% ipython --no-banner

In [1]: import numpy as np

In [2]: np.set_printoptions(precision=3, suppress=True, linewidth=200)

In [3]: E = np.load("layer8.npy")

In [4]: print(E)
[[1. 5. 0. 0. 0. 0.]
 [5. 1. 5. 0. 0. 0.]
 [0. 5. 2. 5. 0. 0.]
 [0. 0. 5. 0. 5. 0.]
 [0. 0. 0. 5. 1. 5.]
 [0. 0. 0. 0. 5. 2.]]

In [5]: w, V = np.linalg.eigh(E)

In [6]: x0 = np.array([0, 1, -2, 1, 2, 2])

In [7]: print(x0 @ E @ x0)
41.0

In [8]: print(np.linalg.eigvalsh(E[1:, 1:]))
[-7.718 -3.525  1.     6.525  9.718]

In [9]: print((np.sign(V[:, -1].round(6)) == np.sign(V[0, -1].round(6))).astype(int))
[1 1 1 1 1 1]

In [10]: theta = np.radians(45)

In [11]: r_ = np.eye(6)

In [12]: r_[4, 4] = r_[5, 5] = np.cos(theta)

In [13]: r_[4, 5], r_[5, 4] = -np.sin(theta), np.sin(theta)

In [14]: print(r_)
[[ 1.     0.     0.     0.     0.     0.   ]
 [ 0.     1.     0.     0.     0.     0.   ]
 [ 0.     0.     1.     0.     0.     0.   ]
 [ 0.     0.     0.     1.     0.     0.   ]
 [ 0.     0.     0.     0.     0.707 -0.707]
 [ 0.     0.     0.     0.     0.707  0.707]]

In [15]: A2 = E @ r_.T

In [16]: print(np.allclose(np.linalg.norm(E, axis=1), np.linalg.norm(A2, axis=1)))
True

In [17]: print(np.linalg.svd(E, compute_uv=False), np.linalg.svd(A2, compute_uv=False))
[10.113  8.008  7.454  5.097  3.485  0.947] [10.113  8.008  7.454  5.097  3.485  0.947]

In [18]: print(round(np.linalg.det(r_), 3), np.round(np.trace(r_), 3))
1.0 5.414

In [19]: print(np.allclose(E @ E.T, A2 @ A2.T))
True

In [20]: w, V = np.linalg.eigh(E)

In [21]: print(np.round(V @ np.diag(w) @ V.T, 3) + 0)
[[1. 5. 0. 0. 0. 0.]
 [5. 1. 5. 0. 0. 0.]
 [0. 5. 2. 5. 0. 0.]
 [0. 0. 5. 0. 5. 0.]
 [0. 0. 0. 5. 1. 5.]
 [0. 0. 0. 0. 5. 2.]]

In [22]: print(np.linalg.svd(E, compute_uv=False))
[10.113  8.008  7.454  5.097  3.485  0.947]

In [23]: print(np.round(w.sum(), 3), np.trace(E))
7.0 7.0

In [24]: print(np.linalg.eigvalsh(E + 5 * np.eye(6)))
[-3.008 -0.097  4.053  8.485 12.454 15.113]

In [25]: print(w)
[-8.008 -5.097 -0.947  3.485  7.454 10.113]

In [26]: print(np.abs(V[:, -1]))
[0.242 0.441 0.562 0.471 0.39  0.24 ]

In [27]: print((w > 1e-8).sum(), (w < -1e-8).sum())
3 3

In [28]: print(np.abs(V[:, -1]).round(6).argmax())
2

In [29]: print(np.round(V.T @ V, 3) + 0)
[[1. 0. 0. 0. 0. 0.]
 [0. 1. 0. 0. 0. 0.]
 [0. 0. 1. 0. 0. 0.]
 [0. 0. 0. 1. 0. 0.]
 [0. 0. 0. 0. 1. 0.]
 [0. 0. 0. 0. 0. 1.]]

In [30]: print(np.unique(w.round(6) + 0, return_counts=True)[1])
[1 1 1 1 1 1]

In [31]: data = np.load("case2.npy")

In [32]: print(data)
[[0 1 0 1]
 [1 0 0 1]
 [0 0 0 0]
 [1 1 0 0]]

In [33]: # symmetric

In [34]: w, V = np.linalg.eigh(data)

In [35]: print(np.abs(V[:, -1]).round(6).argmax())
0

In [36]: print(np.abs(V[:, -1]))
[0.577 0.577 0.    0.577]

In [37]: print(np.round(V.T @ V, 3) + 0)
[[1. 0. 0. 0.]
 [0. 1. 0. 0.]
 [0. 0. 1. 0.]
 [0. 0. 0. 1.]]

In [38]: print(np.linalg.eigvalsh(data + 2 * np.eye(4)))
[1. 1. 2. 4.]

In [39]: print(w)
[-1. -1.  0.  2.]

In [40]: print(np.round(V @ np.diag(w) @ V.T, 3) + 0)
[[0. 1. 0. 1.]
 [1. 0. 0. 1.]
 [0. 0. 0. 0.]
 [1. 1. 0. 0.]]

In [41]: print((data != 0).astype(int))
[[0 1 0 1]
 [1 0 0 1]
 [0 0 0 0]
 [1 1 0 0]]

In [42]: print(np.round(np.linalg.det(data), 3))
0.0

In [43]: print(np.sort(np.linalg.eigvals(data).real))
[-1. -1.  0.  2.]

In [44]: print(np.argsort(-np.linalg.norm(data, axis=0).round(6), kind="stable")[:3])
[0 1 3]

In [45]: print(round(float(np.linalg.norm(data, 2) / np.linalg.norm(data)), 3))
0.816

In [46]: print([round(float(x), 3) for x in np.linalg.svd(data, compute_uv=False)[:3]])
[2.0, 1.0, 1.0]

In [47]: print(np.linalg.cond(data) > 100)
True

In [48]: Uu, s, VT = np.linalg.svd(data)

In [49]: V = VT[:(s > 1e-8).sum()]

In [50]: rng = np.random.default_rng(130)

In [51]: x0 = data[3] + 3 * data[0] + rng.integers(2) * np.eye(4)[0]

In [52]: print(x0)
[2. 4. 0. 3.]

In [53]: print(np.diag(V.T @ V))
[1. 1. 0. 1.]

In [54]: print(np.round(np.linalg.norm(x0 - V.T @ V @ x0), 3))
0.0

In [55]: print(np.allclose(V.T @ V @ x0, x0))
True

In [56]: print(np.linalg.matrix_rank(np.vstack([data, x0])))
3

In [57]: print(np.round(V.T @ V, 3) + 0)
[[1. 0. 0. 0.]
 [0. 1. 0. 0.]
 [0. 0. 0. 0.]
 [0. 0. 0. 1.]]
